>>> import numpy as np
>>> np.set_printoptions(precision=4, suppress=True, linewidth=120)
>>> J = np.load("x.npy")
>>> print(J)
[[-0.5236 -1.4922 -2.032 ]
 [ 1.1329  1.7975 -1.686 ]
 [ 2.2815 -1.7263  0.1483]]
>>> print(np.linalg.matrix_power(J, 4))
[[ 23.5501 -24.747  -34.3981]
 [ 19.547   53.7079 -23.2182]
 [ 38.0646 -23.1017  31.4412]]
>>> print(np.allclose(J @ J.T, J.T @ J))
False
>>> print(round(float(np.abs(np.linalg.eigvals(J)).max()), 4))
2.8758
>>> print(np.sort(np.abs(np.linalg.eigvals(J))))
[2.6161 2.6161 2.8758]
>>> print((J + J.T) / 2)
[[-0.5236 -0.1796  0.1247]
 [-0.1796  1.7975 -1.7062]
 [ 0.1247 -1.7062  0.1483]]
>>> print(np.round(np.trace(J), 4))
1.4222
>>> print(np.allclose(J, J.T))
False
>>> r0, r1 = J[1], J[2]
>>> print(round(r0 @ r1, 4))
-0.7683
>>> p = (r0 @ r1) / (r0 @ r0) * r0
>>> print(r1 - p)
[ 2.3998 -1.5386 -0.0278]
>>> print(np.outer(r0, r1))
[[ 2.5847 -1.9557  0.168 ]
 [ 4.101  -3.103   0.2666]
 [-3.8466  2.9105 -0.25  ]]
>>> print(np.linalg.eigvals(J))
[-0.7268+2.5131j -0.7268-2.5131j  2.8758+0.j    ]
>>> print(np.round(np.einsum("ii->", J), 4))
1.4222
>>> print(round(float(np.einsum("ij,ji->", J, J)), 4))
-3.3048
>>> print(np.kron(np.eye(2, dtype=int), J))
[[-0.5236 -1.4922 -2.032  -0.     -0.     -0.    ]
 [ 1.1329  1.7975 -1.686   0.      0.     -0.    ]
 [ 2.2815 -1.7263  0.1483  0.     -0.      0.    ]
 [-0.     -0.     -0.     -0.5236 -1.4922 -2.032 ]
 [ 0.      0.     -0.      1.1329  1.7975 -1.686 ]
 [ 0.     -0.      0.      2.2815 -1.7263  0.1483]]
>>> print(np.round(np.linalg.det(2 * J), 4), np.round(np.linalg.det(J), 4))
157.458 19.6823
>>> x = np.array([9, 5, 2])
>>> rhs = J @ x
>>> print(rhs)
[-16.2374  15.8116  12.1986]
>>> print(np.linalg.solve(J, rhs))
[9. 5. 2.]
>>> Y = J / np.linalg.norm(J, axis=1, keepdims=True)
>>> G = Y @ Y.T
>>> print(np.round(np.degrees(np.arccos(np.clip(G[0, 2], -1, 1))), 4))
81.5807
>>> print(G[0])
[1.     0.0216 0.1464]
>>> m1 = np.loadtxt("dump.csv", delimiter=",")
>>> print(m1)
[[ 8.  2.  1.  2.  2.]
 [ 2. -6.  0.  1.  0.]
 [ 0.  1. -6.  1.  0.]
 [ 1.  1.  2.  0.  0.]
 [ 0.  0.  2.  0. -2.]]
>>> G = m1.T @ m1
>>> print(G)
[[69.  5. 10. 18. 16.]
 [ 5. 42. -2. -1.  4.]
 [10. -2. 45. -4. -2.]
 [18. -1. -4.  6.  4.]
 [16.  4. -2.  4.  8.]]
>>> print(np.trace(G), (m1 ** 2).sum())
170.0 170.0
>>> print(np.linalg.eigvalsh(G)[::-1])
[80.1581 46.4241 39.7501  3.6631  0.0046]
>>> O = J.astype(float).copy()
>>> for j in range(3):
...     O[:, j] -= O[:, :j] @ (O[:, :j].T @ O[:, j])
...     O[:, j] /= np.linalg.norm(O[:, j])
... 
>>> print(np.round(O.T @ J, 4) + 0)
[[ 2.6006 -0.431  -0.1953]
 [ 0.      2.8726 -0.1179]
 [ 0.      0.      2.6347]]
>>> def softmax(z):
...     e = np.exp(z - z.max(axis=-1, keepdims=True))
...     return e / e.sum(axis=-1, keepdims=True)
... 
>>> print(softmax(m1[1] + 3))
[0.6102 0.0002 0.0826 0.2245 0.0826]
>>> S = m1 @ m1.T / np.sqrt(5)
>>> print(softmax(S).round(6).argmax(axis=1))
[0 1 2 0 4]
>>> print(np.round(softmax(S), 4) + 0)
[[1.     0.     0.     0.     0.    ]
 [0.     1.     0.     0.     0.    ]
 [0.     0.     1.     0.     0.    ]
 [0.9115 0.0007 0.     0.0623 0.0255]
 [0.0095 0.0232 0.0001 0.1385 0.8287]]
>>> rng = np.random.default_rng(29647)
>>> lab = rng.permutation(5)
>>> print(lab)
[4 1 3 0 2]
>>> Y = m1[lab][:, lab]
>>> print(round(np.linalg.det(Y), 4), round(float(np.linalg.det(m1[lab])), 4))
-50.0 50.0
>>> print(np.trace(Y))
-6.0
>>> print(np.sort(np.abs(np.linalg.eigvals(Y))))
[0.0729 1.9714 6.3637 6.3637 8.5956]
>>> print(np.diag(Y))
[-2. -6.  0.  8. -6.]
>>> Y = m1 / np.sqrt((m1 ** 2).mean(axis=1, keepdims=True))
>>> print(np.linalg.matrix_rank(m1 - m1.mean(axis=1, keepdims=True)))
4
>>> print(m1 - m1.mean(axis=1, keepdims=True))
[[ 5.  -1.  -2.  -1.  -1. ]
 [ 2.6 -5.4  0.6  1.6  0.6]
 [ 0.8  1.8 -5.2  1.8  0.8]
 [ 0.2  0.2  1.2 -0.8 -0.8]
 [ 0.   0.   2.   0.  -2. ]]
>>> print(np.linalg.norm(Y, axis=1))
[2.2361 2.2361 2.2361 2.2361 2.2361]
>>> data = np.load("mat.npy")
>>> print(data)
[[ 2 -2  0 -4  3  1]
 [-2 -6  1  4  0  4]
 [ 0  1  4 -3  1  3]
 [-4  4 -3  0  6  2]
 [ 3  0  1  6  0  3]
 [ 1  4  3  2  3 -6]]
>>> x = np.array([0, 0, 2, 2, 2, 2])
>>> print(data @ x)
[ 0 18 10 10 20  4]
>>> print((data @ x).argmax())
4
>>> print(data @ (2 * x))
[ 0 36 20 20 40  8]
>>> O, r_ = np.linalg.qr(data)
>>> print(np.round(O @ r_, 4) + 0)
[[ 2. -2.  0. -4.  3.  1.]
 [-2. -6.  1.  4.  0.  4.]
 [ 0.  1.  4. -3.  1.  3.]
 [-4.  4. -3.  0.  6.  2.]
 [ 3.  0.  1.  6.  0.  3.]
 [ 1.  4.  3.  2.  3. -6.]]
>>> print(np.round(O.T @ O, 4) + 0)
[[1. 0. 0. 0. 0. 0.]
 [0. 1. 0. 0. 0. 0.]
 [0. 0. 1. 0. 0. 0.]
 [0. 0. 0. 1. 0. 0.]
 [0. 0. 0. 0. 1. 0.]
 [0. 0. 0. 0. 0. 1.]]
>>> print(np.allclose(r_.T @ r_, data.T @ data))
True
>>> print(np.trace(O @ O.T))
6.0
>>> T = np.stack([J, -2 * J, J[::-1]])
>>> print(np.einsum("bij,cij->bc", T, T))
[[ 22.1943 -44.3885   9.5172]
 [-44.3885  88.777  -19.0343]
 [  9.5172 -19.0343  22.1943]]
>>> print((T @ J.T).shape)
(3, 3, 3)
>>> print(np.linalg.matrix_rank(T))
[3 3 3]
>>> print(np.linalg.norm(T, axis=(1, 2)))
[4.7111 9.4222 4.7111]
>>> vals, vecs = np.linalg.eigh(data)
>>> print(np.round(vecs.T @ data @ vecs, 4) + 0)
[[-11.2636   0.       0.       0.       0.       0.    ]
 [  0.      -9.0268   0.       0.       0.       0.    ]
 [  0.       0.      -4.4115   0.       0.       0.    ]
 [  0.       0.       0.       4.0441   0.       0.    ]
 [  0.       0.       0.       0.       6.2319   0.    ]
 [  0.       0.       0.       0.       0.       8.4259]]
>>> print(np.linalg.eigvalsh(data + 3 * np.eye(6)))
[-8.2636 -6.0268 -1.4115  7.0441  9.2319 11.4259]
>>> print(np.abs(vecs[:, -1]).round(6).argmax())
3
>>> print(np.abs(vecs[:, -1]))
[0.2851 0.2924 0.1646 0.7261 0.4768 0.2269]
>>> print(np.round(vals.sum(), 4), np.trace(data))
-6.0 -6
>>> print(vals)
[-11.2636  -9.0268  -4.4115   4.0441   6.2319   8.4259]
